$ ipython --no-banner

In [1]: import numpy as np

In [2]: from numpy import linalg as LA

In [3]: np.set_printoptions(precision=2, suppress=True, linewidth=140)

In [4]: m1 = np.loadtxt("x.csv", delimiter=",")

In [5]: print(m1)
[[0. 0. 0. 0. 0. 0. 0. 0. 0.]
 [0. 2. 0. 0. 0. 0. 0. 0. 0.]
 [0. 0. 0. 0. 0. 0. 0. 0. 0.]
 [0. 0. 0. 2. 0. 0. 0. 0. 0.]
 [0. 0. 0. 0. 2. 0. 0. 0. 0.]
 [0. 0. 0. 0. 0. 1. 0. 0. 0.]
 [0. 0. 0. 0. 0. 0. 3. 0. 0.]
 [0. 0. 0. 0. 0. 0. 0. 1. 0.]
 [0. 0. 0. 0. 0. 0. 0. 0. 0.]]

In [6]: left, sigma, Vh = LA.svd(m1)

In [7]: evecs = Vh[:(sigma > 1e-8).sum()]

In [8]: rng = np.random.default_rng(98)

In [9]: x0 = m1[5] + 4 * m1[8] + rng.integers(2) * np.eye(9)[4]

In [10]: print(x0)
[0. 0. 0. 0. 0. 1. 0. 0. 0.]

In [11]: print(LA.matrix_rank(np.vstack([m1, x0])))
6

In [12]: print(round(float(LA.norm(x0 - evecs.T @ evecs @ x0)), 2))
0.0

In [13]: print(evecs.T @ evecs)
[[0. 0. 0. 0. 0. 0. 0. 0. 0.]
 [0. 1. 0. 0. 0. 0. 0. 0. 0.]
 [0. 0. 0. 0. 0. 0. 0. 0. 0.]
 [0. 0. 0. 1. 0. 0. 0. 0. 0.]
 [0. 0. 0. 0. 1. 0. 0. 0. 0.]
 [0. 0. 0. 0. 0. 1. 0. 0. 0.]
 [0. 0. 0. 0. 0. 0. 1. 0. 0.]
 [0. 0. 0. 0. 0. 0. 0. 1. 0.]
 [0. 0. 0. 0. 0. 0. 0. 0. 0.]]

In [14]: print(np.diag(evecs.T @ evecs))
[0. 1. 0. 1. 1. 1. 1. 1. 0.]

In [15]: print(LA.pinv(m1))
[[0.   0.   0.   0.   0.   0.   0.   0.   0.  ]
 [0.   0.5  0.   0.   0.   0.   0.   0.   0.  ]
 [0.   0.   0.   0.   0.   0.   0.   0.   0.  ]
 [0.   0.   0.   0.5  0.   0.   0.   0.   0.  ]
 [0.   0.   0.   0.   0.5  0.   0.   0.   0.  ]
 [0.   0.   0.   0.   0.   1.   0.   0.   0.  ]
 [0.   0.   0.   0.   0.   0.   0.33 0.   0.  ]
 [0.   0.   0.   0.   0.   0.   0.   1.   0.  ]
 [0.   0.   0.   0.   0.   0.   0.   0.   0.  ]]

In [16]: print(LA.norm(m1, axis=0))
[0. 2. 0. 2. 2. 1. 3. 1. 0.]

In [17]: print(LA.svd(m1, compute_uv=False))
[3. 2. 2. 2. 1. 1. 0. 0. 0.]

In [18]: print(m1[:, 3] @ m1[:, 1])
0.0

In [19]: left, sigma, Vh = LA.svd(m1)

In [20]: print(sigma)
[3. 2. 2. 2. 1. 1. 0. 0. 0.]

In [21]: print(np.argmax(sigma[:-1] / (sigma[1:] + 1e-6)) + 1)
6

In [22]: B = left[:, :6] @ np.diag(sigma[:6]) @ Vh[:6]

In [23]: print(B)
[[0. 0. 0. 0. 0. 0. 0. 0. 0.]
 [0. 2. 0. 0. 0. 0. 0. 0. 0.]
 [0. 0. 0. 0. 0. 0. 0. 0. 0.]
 [0. 0. 0. 2. 0. 0. 0. 0. 0.]
 [0. 0. 0. 0. 2. 0. 0. 0. 0.]
 [0. 0. 0. 0. 0. 1. 0. 0. 0.]
 [0. 0. 0. 0. 0. 0. 3. 0. 0.]
 [0. 0. 0. 0. 0. 0. 0. 1. 0.]
 [0. 0. 0. 0. 0. 0. 0. 0. 0.]]

In [24]: print(np.sort(LA.eigvals(m1)))
[0. 0. 0. 1. 1. 2. 2. 2. 3.]

In [25]: print(np.prod(np.diag(m1)), np.round(LA.det(m1), 2))
0.0 0.0

In [26]: print(LA.matrix_rank(m1 - m1[0, 0] * np.eye(9)))
6

In [27]: J = np.loadtxt("mat.csv", delimiter=",")

In [28]: print(J)
[[-4.  0.  0.  0.  0.]
 [ 0. -4.  0.  0.  0.]
 [ 0.  0. -1.  0.  0.]
 [ 0.  0.  0. -2.  0.]
 [ 0.  0.  0.  0.  5.]]

In [29]: print([round(float(LA.det(J[:i, :i])), 2) + 0 for i in range(1, 6)])
[-4.0, 16.0, -16.0, 32.0, 160.0]

In [30]: print(np.round(LA.eigvalsh(J).min(), 2))
-4.0

In [31]: print(np.all(LA.eigvalsh(J) > 0))
False

In [32]: u, v = J[4], J[1]

In [33]: print(u @ u)
25.0

In [34]: print(u @ v)
0.0

In [35]: p = (u @ v) / (u @ u) * u

In [36]: print(round(LA.norm(u + v) ** 2 + LA.norm(u - v) ** 2, 2))
82.0

In [37]: print(p)
[0. 0. 0. 0. 0.]

In [38]: print(LA.matrix_rank(np.outer(u, v)))
1

In [39]: print(np.allclose(J @ J.T, J.T @ J))
True

In [40]: print(round(float(np.abs(LA.eigvals(J)).max()), 2))
5.0

In [41]: print(np.sort(np.abs(LA.eigvals(J))))
[1. 2. 4. 4. 5.]

In [42]: w, evecs = LA.eigh(J)

In [43]: print(evecs.T @ J @ evecs)
[[-4.  0.  0.  0.  0.]
 [ 0. -4.  0.  0.  0.]
 [ 0.  0. -2.  0.  0.]
 [ 0.  0.  0. -1.  0.]
 [ 0.  0.  0.  0.  5.]]

In [44]: print(np.unique(w.round(6) + 0, return_counts=True)[1])
[2 1 1 1]

In [45]: print(w)
[-4. -4. -2. -1.  5.]

In [46]: print(LA.eigvalsh(J + 2 * np.eye(5)))
[-2. -2.  0.  1.  7.]

In [47]: print(np.abs(evecs[:, -1]).round(6).argmax())
4
